In [1]: import numpy as np

In [2]: import numpy.linalg as la

In [3]: np.set_printoptions(precision=2, suppress=True, linewidth=100, sign=" ")

In [4]: f = np.array([4, 0, -1, -1])

In [5]: r1 = np.array([8, 5, -8, 5])

In [6]: feats = np.outer(f, r1)

In [7]: feats
Out[7]: 
array([[ 32,  20, -32,  20],
       [  0,   0,   0,   0],
       [ -8,  -5,   8,  -5],
       [ -8,  -5,   8,  -5]])

In [8]: print(round(float(la.norm(feats, 2) / la.norm(feats)), 2))
1.0

In [9]: la.matrix_rank(feats, rtol=0.1)
Out[9]: np.int64(1)

In [10]: np.argsort(-la.norm(feats, axis=0).round(6), kind="stable")[:3]
Out[10]: array([ 0,  2,  1])

In [11]: feats.ravel(order="F")
Out[11]: array([ 32,   0,  -8,  -8,  20,   0,  -5,  -5, -32,   0,   8,   8,  20,   0,  -5,  -5])

In [12]: feats.reshape(2, -1)
Out[12]: 
array([[ 32,  20, -32,  20,   0,   0,   0,   0],
       [ -8,  -5,   8,  -5,  -8,  -5,   8,  -5]])

In [13]: feats.reshape(-1, 2)
Out[13]: 
array([[ 32,  20],
       [-32,  20],
       [  0,   0],
       [  0,   0],
       [ -8,  -5],
       [  8,  -5],
       [ -8,  -5],
       [  8,  -5]])

In [14]: T = feats.reshape(4, 2, -1)

In [15]: T.transpose(1, 0, 2)
Out[15]: 
array([[[ 32,  20],
        [  0,   0],
        [ -8,  -5],
        [ -8,  -5]],

       [[-32,  20],
        [  0,   0],
        [  8,  -5],
        [  8,  -5]]])

In [16]: np.einsum("ihd,ihd->ih", T, T)
Out[16]: 
array([[ 1424,  1424],
       [    0,     0],
       [   89,    89],
       [   89,    89]])

In [17]: np.einsum("ihd,jhd->hij", T, T).shape
Out[17]: (2, 4, 4)

In [18]: np.swapaxes(T, 1, 2)[1]
Out[18]: 
array([[ 0,  0],
       [ 0,  0]])

In [19]: T[:, 0]
Out[19]: 
array([[32, 20],
       [ 0,  0],
       [-8, -5],
       [-8, -5]])

In [20]: Uu, sigma, VT = la.svd(feats)

In [21]: vecs = VT[:(sigma > 1e-8).sum()]

In [22]: rng = np.random.default_rng(58)

In [23]: vec = feats[1] + 2 * feats[3] + rng.integers(2) * np.eye(4)[3]

In [24]: vec
Out[24]: array([-16., -10.,  16.,  -9.])

In [25]: la.matrix_rank(np.vstack([feats, vec]))
Out[25]: np.int64(2)

In [26]: np.diag(vecs.T @ vecs)
Out[26]: array([ 0.36,  0.14,  0.36,  0.14])

In [27]: vecs.T @ vecs
Out[27]: 
array([[ 0.36,  0.22, -0.36,  0.22],
       [ 0.22,  0.14, -0.22,  0.14],
       [-0.36, -0.22,  0.36, -0.22],
       [ 0.22,  0.14, -0.22,  0.14]])

In [28]: lab = rng.permutation(4)

In [29]: lab
Out[29]: array([ 2,  0,  3,  1])

In [30]: other = feats[lab][:, lab]

In [31]: print(np.trace(other))
35

In [32]: print(np.allclose(other, feats))
False

In [33]: other = feats + rng.integers(-2, 3, (4, 1)) @ rng.integers(-2, 3, (1, 4))

In [34]: other
Out[34]: 
array([[ 30,  18, -30,  21],
       [  2,   2,  -2,  -1],
       [-10,  -7,  10,  -4],
       [ -6,  -3,   6,  -6]])

In [35]: np.abs(other - feats).sum(axis=1)
Out[35]: array([ 7,  7,  7,  7])

In [36]: J = np.load("x.npy")

In [37]: J
Out[37]: 
array([[ 0,  0,  2],
       [ 3,  1,  0],
       [ 3,  1,  2],
       [ 0,  1,  0]])

In [38]: q, r_ = la.qr(J)

In [39]: np.trace(q @ q.T)
Out[39]: np.float64(3.0)

In [40]: np.round(q.T @ q, 2) + 0
Out[40]: 
array([[ 1.,  0.,  0.],
       [ 0.,  1.,  0.],
       [ 0.,  0.,  1.]])

In [41]: round(abs(r_[0, 0]), 2), np.round(la.norm(J[:, 0]), 2)
Out[41]: (np.float64(4.24), np.float64(4.24))

In [42]: np.round(q @ r_, 2) + 0
Out[42]: 
array([[ 0.,  0.,  2.],
       [ 3.,  1.,  0.],
       [ 3.,  1.,  2.],
       [ 0.,  1.,  0.]])

In [43]: q.round(2) + 0
Out[43]: 
array([[ 0.  ,  0.  ,  0.82],
       [-0.71,  0.  , -0.41],
       [-0.71,  0.  ,  0.41],
       [ 0.  , -1.  ,  0.  ]])

In [44]: np.allclose(r_.T @ r_, J.T @ J)
Out[44]: True

In [45]: def softmax(z):
    ...:     e = np.exp(z - z.max(axis=-1, keepdims=True))
    ...:     return e / e.sum(axis=-1, keepdims=True)
    ...: 

In [46]: softmax(J).sum(axis=1)
Out[46]: array([ 1.,  1.,  1.,  1.])

In [47]: softmax(J[2] + -1)
Out[47]: array([ 0.67,  0.09,  0.24])

In [48]: print(softmax(J[2]))
[ 0.67  0.09  0.24]

In [49]: np.round(softmax(10 * J[2]), 2) + 0
Out[49]: array([ 1.,  0.,  0.])

In [50]: S = J @ J.T / np.sqrt(3)

In [51]: np.round(softmax(S + np.triu(np.full(S.shape, -np.inf), 1)), 2) + 0
Out[51]: 
array([[ 1.  ,  0.  ,  0.  ,  0.  ],
       [ 0.  ,  1.  ,  0.  ,  0.  ],
       [ 0.  ,  0.09,  0.91,  0.  ],
       [ 0.16,  0.28,  0.28,  0.28]])

In [52]: hat = J @ la.solve(J.T @ J, J.T)

In [53]: print(la.matrix_rank(np.eye(4) - hat))
1

In [54]: hat.round(2) + 0
Out[54]: 
array([[ 0.67, -0.33,  0.33,  0.  ],
       [-0.33,  0.67,  0.33,  0.  ],
       [ 0.33,  0.33,  0.67,  0.  ],
       [ 0.  ,  0.  ,  0.  ,  1.  ]])

In [55]: np.allclose(hat @ hat, hat)
Out[55]: True

In [56]: print(round(np.trace(hat), 2))
3.0

In [57]: np.diag(hat)
Out[57]: array([ 0.67,  0.67,  0.67,  1.  ])

In [58]: other = np.array([[3, 3], [5, 4]])

In [59]: basis = np.kron(other, J)

In [60]: basis
Out[60]: 
array([[  0,   0,   6,   0,   0,   6],
       [  9,   3,   0,   9,   3,   0],
       [  9,   3,   6,   9,   3,   6],
       [  0,   3,   0,   0,   3,   0],
       [  0,   0,  10,   0,   0,   8],
       [ 15,   5,   0,  12,   4,   0],
       [ 15,   5,  10,  12,   4,   8],
       [  0,   5,   0,   0,   4,   0]])

In [61]: basis.shape
Out[61]: (8, 6)

In [62]: round(float(la.norm(basis, 2)), 2), round(float(la.norm(other, 2) * la.norm(J, 2)), 2)
Out[62]: (36.63, 36.63)

In [63]: E = np.array([[2.0, 1.0, 1.0], [-2.0, 0.0, 1.0], [0.0, 0.0, 6.0]])

In [64]: f = np.array([-1, 1, -2])

In [65]: other = E + np.outer(f, np.eye(3)[0])

In [66]: la.matrix_rank(other - E)
Out[66]: np.int64(1)

In [67]: np.round(la.det(other) / la.det(E), 2), round(1 + la.solve(E, f)[0], 2)
Out[67]: (np.float64(0.33), np.float64(0.33))

In [68]: t = np.radians(135)

In [69]: r_ = np.eye(3)

In [70]: r_[2, 2] = r_[1, 1] = np.cos(t)

In [71]: r_[2, 1], r_[1, 2] = -np.sin(t), np.sin(t)

In [72]: r_
Out[72]: 
array([[ 1.  ,  0.  ,  0.  ],
       [ 0.  , -0.71,  0.71],
       [ 0.  , -0.71, -0.71]])

In [73]: other = E @ r_.T

In [74]: la.svd(E, compute_uv=False), la.svd(other, compute_uv=False)
Out[74]: (array([ 6.17,  2.92,  0.67]), array([ 6.17,  2.92,  0.67]))

In [75]: np.allclose(la.norm(E, axis=1), la.norm(other, axis=1))
Out[75]: True

In [76]: np.allclose(E @ E.T, other @ other.T)
Out[76]: True

In [77]: other.round(2) + 0
Out[77]: 
array([[ 2.  ,  0.  , -1.41],
       [-2.  ,  0.71, -0.71],
       [ 0.  ,  4.24, -4.24]])

In [78]: other = np.array([[2, -2, -2], [-1, -1, 3]])

In [79]: basis = np.kron(other, E)

In [80]: basis
Out[80]: 
array([[  4.,   2.,   2.,  -4.,  -2.,  -2.,  -4.,  -2.,  -2.],
       [ -4.,   0.,   2.,   4.,  -0.,  -2.,   4.,  -0.,  -2.],
       [  0.,   0.,  12.,  -0.,  -0., -12.,  -0.,  -0., -12.],
       [ -2.,  -1.,  -1.,  -2.,  -1.,  -1.,   6.,   3.,   3.],
       [  2.,  -0.,  -1.,   2.,  -0.,  -1.,  -6.,   0.,   3.],
       [ -0.,  -0.,  -6.,  -0.,  -0.,  -6.,   0.,   0.,  18.]])

In [81]: other = basis[0, 0] * basis[1:] - np.outer(basis[1:, 0], basis[0])

In [82]: other
Out[82]: 
array([[  0.,   8.,  16.,   0.,  -8., -16.,   0.,  -8., -16.],
       [  0.,   0.,  48.,   0.,   0., -48.,   0.,   0., -48.],
       [  0.,   0.,   0., -16.,  -8.,  -8.,  16.,   8.,   8.],
       [  0.,  -4.,  -8.,  16.,   4.,   0., -16.,   4.,  16.],
       [  0.,   0., -24.,  -0.,  -0., -24.,   0.,   0.,  72.]])

In [83]: basis[:, 0] / basis[0, 0]
Out[83]: array([ 1. , -1. ,  0. , -0.5,  0.5, -0. ])

In [84]: data = np.load("mat.npy")

In [85]: data
Out[85]: 
array([[ 3,  0,  1],
       [ 0,  3,  0],
       [ 0,  0,  2]])

In [86]: # 2 blocks once reordered

In [87]: other = data + rng.integers(-2, 3, (3, 2)) @ rng.integers(-2, 3, (2, 3))

In [88]: other
Out[88]: 
array([[ 0,  1, -1],
       [-3,  2,  2],
       [ 2, -2,  6]])

In [89]: np.abs(other - data).sum(axis=1)
Out[89]: array([ 6,  6,  8])

In [90]: la.matrix_rank(other - data, tol=1e-8)
Out[90]: np.int64(2)

In [91]: other - data
Out[91]: 
array([[-3,  1, -2],
       [-3, -1,  2],
       [ 2, -2,  4]])

In [92]: np.round(la.svd(other - data, compute_uv=False), 2) + 0
Out[92]: array([ 5.98,  4.03,  0.  ])

In [93]: data @ data
Out[93]: 
array([[ 9,  0,  5],
       [ 0,  9,  0],
       [ 0,  0,  4]])

In [94]: np.flatnonzero(la.matrix_power((data != 0) + (data.T != 0) + np.eye(3), 3)[1])
Out[94]: array([ 1])

In [95]: (la.matrix_power((data != 0) + (data.T != 0) + np.eye(3), 3) > 0).astype(int)
Out[95]: 
array([[ 1,  0,  1],
       [ 0,  1,  0],
       [ 1,  0,  1]])

In [96]: evals, vecs = la.eig(data)

In [97]: np.sort(la.eigvals(la.inv(data)))
Out[97]: array([ 0.33,  0.33,  0.5 ])

In [98]: print(np.sort(la.eigvals(data.T)))
[ 2.  3.  3.]

In [99]: evals
Out[99]: array([ 3.,  3.,  2.])

In [100]: np.sort(la.eigvals(data @ data))
Out[100]: array([ 4.,  9.,  9.])
